In [1]: import numpy as np

In [2]: from numpy import linalg as LA

In [3]: np.set_printoptions(suppress=True, linewidth=200)

In [4]: m1 = np.diag(20 * np.array([0, -3, -2, 1, 2, 2, 0])) + np.array([[0, 0, -3, 3, -1, 3, 2],
   ...:     [-3, 0, 3, 3, 2, -1, -3],
   ...:     [2, 1, 0, 1, -2, 3, 1],
   ...:     [0, -3, -2, 3, 3, 0, 3],
   ...:     [2, 2, -2, 1, 0, 0, -3],
   ...:     [-2, 3, 3, 3, -2, -2, -3],
   ...:     [1, 0, 0, 1, 1, 3, -3]])

In [5]: m1
Out[5]: 
array([[  0,   0,  -3,   3,  -1,   3,   2],
       [ -3, -60,   3,   3,   2,  -1,  -3],
       [  2,   1, -40,   1,  -2,   3,   1],
       [  0,  -3,  -2,  23,   3,   0,   3],
       [  2,   2,  -2,   1,  40,   0,  -3],
       [ -2,   3,   3,   3,  -2,  38,  -3],
       [  1,   0,   0,   1,   1,   3,  -3]])

In [6]: theta = np.radians(30)

In [7]: r_ = np.eye(7)

In [8]: r_[0, 0] = r_[4, 4] = np.cos(theta)

In [9]: r_[0, 4], r_[4, 0] = -np.sin(theta), np.sin(theta)

In [10]: r_.round(2)
Out[10]: 
array([[ 0.87,  0.  ,  0.  ,  0.  , -0.5 ,  0.  ,  0.  ],
       [ 0.  ,  1.  ,  0.  ,  0.  ,  0.  ,  0.  ,  0.  ],
       [ 0.  ,  0.  ,  1.  ,  0.  ,  0.  ,  0.  ,  0.  ],
       [ 0.  ,  0.  ,  0.  ,  1.  ,  0.  ,  0.  ,  0.  ],
       [ 0.5 ,  0.  ,  0.  ,  0.  ,  0.87,  0.  ,  0.  ],
       [ 0.  ,  0.  ,  0.  ,  0.  ,  0.  ,  1.  ,  0.  ],
       [ 0.  ,  0.  ,  0.  ,  0.  ,  0.  ,  0.  ,  1.  ]])

In [11]: out = m1 @ r_.T

In [12]: np.round(np.abs(out - m1).max(axis=0), 2)
Out[12]: array([20.27,  0.  ,  0.  ,  0.  ,  4.36,  0.  ,  0.  ])

In [13]: np.round(LA.svd(m1, compute_uv=False), 2), np.round(LA.svd(out, compute_uv=False), 2)
Out[13]: 
(array([60.76, 40.85, 40.29, 38.35, 22.73,  3.31,  0.58]),
 array([60.76, 40.85, 40.29, 38.35, 22.73,  3.31,  0.58]))

In [14]: rng = np.random.default_rng(76)

In [15]: z = rng.permutation(7)

In [16]: z
Out[16]: array([4, 2, 6, 1, 3, 5, 0])

In [17]: out = m1[z][:, z]

In [18]: np.round(np.sort(np.abs(LA.eigvals(out))), 2)
Out[18]: array([ 0.6 ,  3.35, 22.72, 37.64, 39.83, 40.27, 60.05])

In [19]: x = np.array([1, 1, 3, 0, 0, 2, 1])

In [20]: rhs = m1 @ x

In [21]: rhs
Out[21]: array([  -1,  -59, -110,   -6,   -5,   83,    4])

In [22]: np.round(LA.solve(m1, rhs + m1[:, 0]), 2) + 0
Out[22]: array([2., 1., 3., 0., 0., 2., 1.])

In [23]: np.round(LA.solve(m1, -2 * rhs), 2) + 0
Out[23]: array([-2., -2., -6.,  0.,  0., -4., -2.])

In [24]: np.round(LA.solve(m1.T, m1[2]), 2) + 0
Out[24]: array([0., 0., 1., 0., 0., 0., 0.])

In [25]: np.round(LA.solve(m1, rhs), 2) + 0
Out[25]: array([1., 1., 3., 0., 0., 2., 1.])

In [26]: np.round(LA.solve(m1, m1[:, 6]), 2)
Out[26]: array([-0.,  0., -0.,  0.,  0.,  0.,  1.])

In [27]: M = np.load("mat.npy")

In [28]: M
Out[28]: 
array([[1.  , 0.5 , 0.25, 0.12],
       [0.5 , 1.  , 0.5 , 0.25],
       [0.25, 0.5 , 1.  , 0.5 ],
       [0.12, 0.25, 0.5 , 1.  ]])

In [29]: ev, vecs = LA.eigh(M)

In [30]: np.round(LA.eigvalsh(M + 3 * np.eye(4)), 2)
Out[30]: array([3.38, 3.54, 4.  , 5.08])

In [31]: print((ev > 1e-8).sum(), (ev < -1e-8).sum())
4 0

In [32]: np.round(vecs @ np.diag(ev) @ vecs.T, 2)
Out[32]: 
array([[1.  , 0.5 , 0.25, 0.12],
       [0.5 , 1.  , 0.5 , 0.25],
       [0.25, 0.5 , 1.  , 0.5 ],
       [0.12, 0.25, 0.5 , 1.  ]])

In [33]: np.round(ev.sum(), 2), np.trace(M)
Out[33]: (np.float64(4.0), np.float64(4.0))

In [34]: np.abs(vecs[:, -1]).round(6).argmax()
Out[34]: np.int64(1)
